$ ipython --no-banner

In [1]: import numpy as np

In [2]: from numpy import linalg as LA

In [3]: np.set_printoptions(suppress=True, linewidth=140)

In [4]: feats = np.load("a.npy")

In [5]: feats
Out[5]: 
array([[0, 0, 0, 0, 1, 0, 1, 1, 0],
       [0, 0, 1, 1, 0, 1, 0, 0, 1],
       [0, 1, 0, 1, 0, 1, 0, 0, 1],
       [0, 1, 1, 0, 0, 1, 0, 0, 1],
       [1, 0, 0, 0, 0, 0, 0, 1, 0],
       [0, 1, 1, 1, 0, 0, 0, 0, 1],
       [1, 0, 0, 0, 0, 0, 0, 1, 0],
       [1, 0, 0, 0, 1, 0, 1, 0, 0],
       [0, 1, 1, 1, 0, 1, 0, 0, 0]])

In [6]: left, sigma, vt = LA.svd(feats)

In [7]: np.argmax(sigma[:-1] / (sigma[1:] + 1e-6)) + 1
Out[7]: np.int64(8)

In [8]: out = left[:, :8] @ np.diag(sigma[:8]) @ vt[:8]

In [9]: print(LA.matrix_rank(out))
8

In [10]: round(np.abs(feats - out).max(), 2)
Out[10]: np.float64(0.0)

In [11]: out = np.array([[0, 0],
    ...:     [3, 0],
    ...:     [3, -2],
    ...:     [1, -1],
    ...:     [1, 2],
    ...:     [1, -3],
    ...:     [2, 3],
    ...:     [-2, 3],
    ...:     [-2, 2]])

In [12]: np.einsum("ik,kj->ji", feats, out)
Out[12]: 
array([[ 1,  3,  3,  5, -2,  5, -2,  3,  8],
       [ 8, -4, -2, -3,  3, -1,  3,  5, -6]])

In [13]: print(LA.matrix_rank(feats @ out))
2

In [14]: out.T @ feats.T
Out[14]: 
array([[ 1,  3,  3,  5, -2,  5, -2,  3,  8],
       [ 8, -4, -2, -3,  3, -1,  3,  5, -6]])

In [15]: O, _ = LA.qr(np.array([[0.3, 0.4, -1.4, 0.0, 0.5, 0.1, 0.7, 1.3, 0.5],
    ...:     [0.5, -0.1, -1.5, -0.4, -0.6, 1.3, -1.6, 1.5, -0.2],
    ...:     [0.7, 1.6, -1.3, 0.8, -0.1, 0.4, 0.4, 1.0, 0.8],
    ...:     [-0.1, -0.2, 0.2, -0.1, 1.2, 0.7, 1.1, 1.8, -1.5],
    ...:     [0.3, 1.4, 1.4, -0.4, 0.6, 0.2, 1.7, -0.8, -0.8],
    ...:     [0.9, 1.4, -0.7, 0.1, 0.1, 1.2, 2.1, -1.4, -0.4],
    ...:     [-0.3, -3.0, 0.1, -0.1, 0.7, -0.5, -0.1, 0.3, -0.9],
    ...:     [0.3, -1.3, 0.7, -0.3, 0.3, 0.4, 0.7, 0.6, -0.2],
    ...:     [-0.5, 0.5, 0.0, 1.2, 1.3, -0.9, -0.3, 0.2, -1.7]]))

In [16]: data = O[:, :6]

In [17]: data.round(2)
Out[17]: 
array([[-0.2 , -0.01, -0.42, -0.18, -0.51,  0.6 ],
       [-0.34, -0.23, -0.38, -0.33, -0.03, -0.38],
       [-0.48,  0.16, -0.24,  0.51,  0.16,  0.07],
       [ 0.07, -0.02,  0.04, -0.06, -0.67, -0.56],
       [-0.2 ,  0.27,  0.64, -0.11, -0.34,  0.28],
       [-0.61,  0.03,  0.07,  0.21, -0.12, -0.16],
       [ 0.2 , -0.71, -0.05,  0.28, -0.2 ,  0.23],
       [-0.2 , -0.48,  0.4 ,  0.29, -0.02, -0.06],
       [ 0.34,  0.34, -0.2 ,  0.61, -0.3 , -0.11]])

In [18]: out = np.c_[data[:, :4] @ np.array([[-4, -1, -3, 1], [1, -1, -3, 4], [1, -5, -5, -2], [2, -3, -2, 3]]), np.array([0, 9, 9, 9, 2, 3, 4, 1, 4])]

In [19]: out.round(2) + 0
Out[19]: 
array([[ 0.02,  2.88,  3.12,  0.06,  0.  ],
       [ 0.09,  3.45,  4.26, -1.48,  9.  ],
       [ 2.84, -0.02,  1.12,  2.19,  9.  ],
       [-0.37, -0.06, -0.23, -0.26,  9.  ],
       [ 1.5 , -2.93, -3.17, -0.75,  2.  ],
       [ 2.96, -0.4 ,  0.99, -0.01,  3.  ],
       [-1.  , -0.1 ,  1.2 , -1.68,  4.  ],
       [ 1.32, -2.19, -0.53, -2.04,  1.  ],
       [ 0.  , -1.5 , -2.25,  3.92,  4.  ]])

In [20]: np.round(LA.norm(LA.qr(data)[0].T @ out, axis=0) ** 2 / ((out ** 2).sum(axis=0) + 1e-12), 2)
Out[20]: array([1.  , 1.  , 1.  , 1.  , 0.75])

In [21]: print(LA.matrix_rank(np.c_[data, out]))
7

In [22]: np.round(LA.lstsq(data, out[:, 0])[0], 2) + 0
Out[22]: array([-4.,  1.,  1.,  2.,  0.,  0.])

In [23]: np.round(LA.norm(out - data @ LA.lstsq(data, out)[0], axis=0), 2) + 0
Out[23]: array([0.  , 0.  , 0.  , 0.  , 8.48])
